% ipython --no-banner

In [1]: import numpy as np

In [2]: from numpy import linalg as LA

In [3]: np.set_printoptions(suppress=True, linewidth=120)

In [4]: feats = np.loadtxt("sample10.csv", delimiter=",")

In [5]: feats
Out[5]: 
array([[  2.,  -1., -11.,  -3.,   0.,   5.,   1.,  -1., -10.],
       [  4.,   1.,  -9.,  -1.,   2.,   7.,   3.,   1.,  -8.],
       [  3.,   0., -10.,  -2.,   1.,   6.,   2.,   0.,  -9.],
       [  2.,  -1., -11.,  -3.,   0.,   5.,   1.,  -1., -10.],
       [  6.,   3.,  -7.,   1.,   4.,   9.,   5.,   3.,  -6.],
       [  6.,   3.,  -7.,   1.,   4.,   9.,   5.,   3.,  -6.],
       [  6.,   3.,  -7.,   1.,   4.,   9.,   5.,   3.,  -6.],
       [  6.,   3.,  -7.,   1.,   4.,   9.,   5.,   3.,  -6.],
       [  5.,   2.,  -8.,   0.,   3.,   8.,   4.,   2.,  -7.],
       [  4.,   1.,  -9.,  -1.,   2.,   7.,   3.,   1.,  -8.],
       [  6.,   3.,  -7.,   1.,   4.,   9.,   5.,   3.,  -6.]])

In [6]: np.round(feats @ LA.pinv(feats) @ feats, 2) + 0
Out[6]: 
array([[  2.,  -1., -11.,  -3.,   0.,   5.,   1.,  -1., -10.],
       [  4.,   1.,  -9.,  -1.,   2.,   7.,   3.,   1.,  -8.],
       [  3.,   0., -10.,  -2.,   1.,   6.,   2.,   0.,  -9.],
       [  2.,  -1., -11.,  -3.,   0.,   5.,   1.,  -1., -10.],
       [  6.,   3.,  -7.,   1.,   4.,   9.,   5.,   3.,  -6.],
       [  6.,   3.,  -7.,   1.,   4.,   9.,   5.,   3.,  -6.],
       [  6.,   3.,  -7.,   1.,   4.,   9.,   5.,   3.,  -6.],
       [  6.,   3.,  -7.,   1.,   4.,   9.,   5.,   3.,  -6.],
       [  5.,   2.,  -8.,   0.,   3.,   8.,   4.,   2.,  -7.],
       [  4.,   1.,  -9.,  -1.,   2.,   7.,   3.,   1.,  -8.],
       [  6.,   3.,  -7.,   1.,   4.,   9.,   5.,   3.,  -6.]])

In [7]: np.allclose(feats[:-1].T @ LA.lstsq(feats[:-1].T, feats[-1])[0], feats[-1])
Out[7]: True

In [8]: try:
   ...:     LA.inv(feats)
   ...: except LA.LinAlgError as e:
   ...:     print(e)
   ...: 
Last 2 dimensions of the array must be square

In [9]: LA.lstsq(feats[:-1].T, feats[-1])[2]
Out[9]: np.int32(2)

In [10]: np.unique(feats.round(6), axis=0).shape
Out[10]: (5, 9)

In [11]: rng = np.random.default_rng(14)

In [12]: Y = feats + rng.integers(-2, 3, (11, 2)) @ rng.integers(-2, 3, (2, 9))

In [13]: Y
Out[13]: 
array([[ -2.,  -1.,  -9.,  -3.,   0.,   7.,   1.,   3., -16.],
       [  6.,   1., -10.,  -1.,   2.,   6.,   3.,  -1.,  -5.],
       [ -1.,   2.,  -7.,  -3.,   0.,   6.,   0.,   3., -14.],
       [  0.,  -3., -11.,  -2.,   1.,   8.,   3.,   2., -14.],
       [  4.,   3.,  -6.,   1.,   4.,  10.,   5.,   5.,  -9.],
       [  2.,   7.,  -3.,  -1.,   2.,   7.,   1.,   5., -10.],
       [  2.,   5.,  -4.,   0.,   3.,   9.,   3.,   6., -11.],
       [  2.,   5.,  -4.,   0.,   3.,   9.,   3.,   6., -11.],
       [  7.,   0., -10.,   1.,   4.,   9.,   6.,   1.,  -5.],
       [  6.,  -1., -11.,   0.,   3.,   8.,   5.,   0.,  -6.],
       [ 10.,  -3., -12.,   4.,   7.,  13.,  11.,   2.,  -3.]])

In [14]: np.round(LA.svd(Y - feats, compute_uv=False), 2) + 0
Out[14]: array([22.97, 11.94,  0.  ,  0.  ,  0.  ,  0.  ,  0.  ,  0.  ,  0.  ])

In [15]: LA.matrix_rank(Y - feats, tol=1e-8)
Out[15]: np.int64(2)

In [16]: Y - feats
Out[16]: 
array([[-4.,  0.,  2.,  0.,  0.,  2.,  0.,  4., -6.],
       [ 2.,  0., -1.,  0.,  0., -1.,  0., -2.,  3.],
       [-4.,  2.,  3., -1., -1.,  0., -2.,  3., -5.],
       [-2., -2.,  0.,  1.,  1.,  3.,  2.,  3., -4.],
       [-2.,  0.,  1.,  0.,  0.,  1.,  0.,  2., -3.],
       [-4.,  4.,  4., -2., -2., -2., -4.,  2., -4.],
       [-4.,  2.,  3., -1., -1.,  0., -2.,  3., -5.],
       [-4.,  2.,  3., -1., -1.,  0., -2.,  3., -5.],
       [ 2., -2., -2.,  1.,  1.,  1.,  2., -1.,  2.],
       [ 2., -2., -2.,  1.,  1.,  1.,  2., -1.,  2.],
       [ 4., -6., -5.,  3.,  3.,  4.,  6., -1.,  3.]])

In [17]: np.abs(Y - feats).sum(axis=1)
Out[17]: array([18.,  9., 21., 18.,  9., 28., 21., 21., 14., 14., 35.])
